In [1]: import numpy as np

In [2]: import numpy.linalg as la

In [3]: np.set_printoptions(suppress=True, linewidth=200)

In [4]: m1 = np.load("layer7.npy")

In [5]: m1
Out[5]: 
array([[  1,  -4,  16, -64],
       [  1,  -3,   9, -27],
       [  1,  -2,   4,  -8],
       [  1,  -1,   1,  -1],
       [  1,   0,   0,   0],
       [  1,   1,   1,   1],
       [  1,   2,   4,   8],
       [  1,   3,   9,  27],
       [  1,   4,  16,  64]])

In [6]: x0 = np.array([-4, -1, -4, 4])

In [7]: y = m1 @ x0

In [8]: np.round(la.lstsq(m1, y)[0], 1)
Out[8]: array([-4., -1., -4.,  4.])

In [9]: y
Out[9]: array([-320, -145,  -50,  -11,   -4,   -5,   10,   65,  184])

In [10]: rng = np.random.default_rng(15300)

In [11]: y = y + 0.3 * rng.normal(size=9)

In [12]: y.round(1)
Out[12]: array([-319.8, -144.7,  -50.1,  -10.7,   -4.4,   -4.5,    9.3,   64.8,  184. ])

In [13]: c, *_ = la.lstsq(m1, y)

In [14]: c.round()
Out[14]: array([-4., -1., -4.,  4.])

In [15]: print(np.round(m1.T @ (y - m1 @ c), 1) + 0)
[0. 0. 0. 0.]

In [16]: round(la.norm(y - m1 @ c), 1)
Out[16]: np.float64(0.9)

In [17]: sig = 5 * 0.5 ** np.arange(4)

In [18]: M = rng.normal(size=(30, 4)) * rng.permutation(sig)

In [19]: M.round(1) + 0
Out[19]: 
array([[ 0.1, -0.8, -3.6, -0.9],
       [ 0.5, -0.7, -9.2, -2.6],
       [-0.4,  0.9,  0.8, -1.7],
       [ 0.8, -0.5,  2. , -4.9],
       [-0.5,  0.4,  1.9, -2.4],
       [-0.3,  0.2, -0.7,  1.2],
       [ 0. ,  2.2, -0.5,  0.1],
       [ 0.6, -1.5, -5.7,  4.9],
       [ 0.6, -1.4,  2. ,  0. ],
       [-0.6, -1.5, -0.9,  0.9],
       [ 0.7,  2.3, -8.1, -7.7],
       [ 0. , -0.7,  5. , -0.6],
       [ 1.2,  0.1,  8.3,  3.2],
       [ 0.4, -1.8,  6.1,  0.8],
       [ 0.4,  1.1,  8.1,  1.4],
       [ 1.9,  1. , -3.2,  0.7],
       [ 0.3,  2.9,  4.9, -1.5],
       [-1.4,  0.9, -4.3, -1.9],
       [ 0. , -0.1, -2.3, -0.2],
       [ 0. , -2.8,  3.6,  1.7],
       [-0.1, -0.4, -2.3,  2.1],
       [-0.1,  1.8, -6.8, -0.2],
       [-0.4, -0.5, -6.3, -1.3],
       [-1. , -0.5,  1.9,  1.7],
       [-0.2,  0.4,  1.7, -1.5],
       [-0.9,  1.3,  7.4, -2.3],
       [-1.1,  0.6,  0.6,  3.2],
       [-0.2,  1.2, -0.3, -0.1],
       [-1.1,  1.7,  1. ,  1.4],
       [-0.6, -0.1, -0.1, -0.8]])

In [20]: gram = np.cov(M, rowvar=False)

In [21]: np.round(M.std(axis=0), 1)
Out[21]: array([0.7, 1.3, 4.6, 2.4])

In [22]: np.argwhere(np.triu(np.abs(np.corrcoef(M.T)) > 0.8, 1))
Out[22]: array([], shape=(0, 2), dtype=int64)

In [23]: np.round(np.corrcoef(M.T), 1) + 0
Out[23]: 
array([[ 1. , -0.1,  0. , -0.1],
       [-0.1,  1. ,  0. , -0.3],
       [ 0. ,  0. ,  1. ,  0.2],
       [-0.1, -0.3,  0.2,  1. ]])
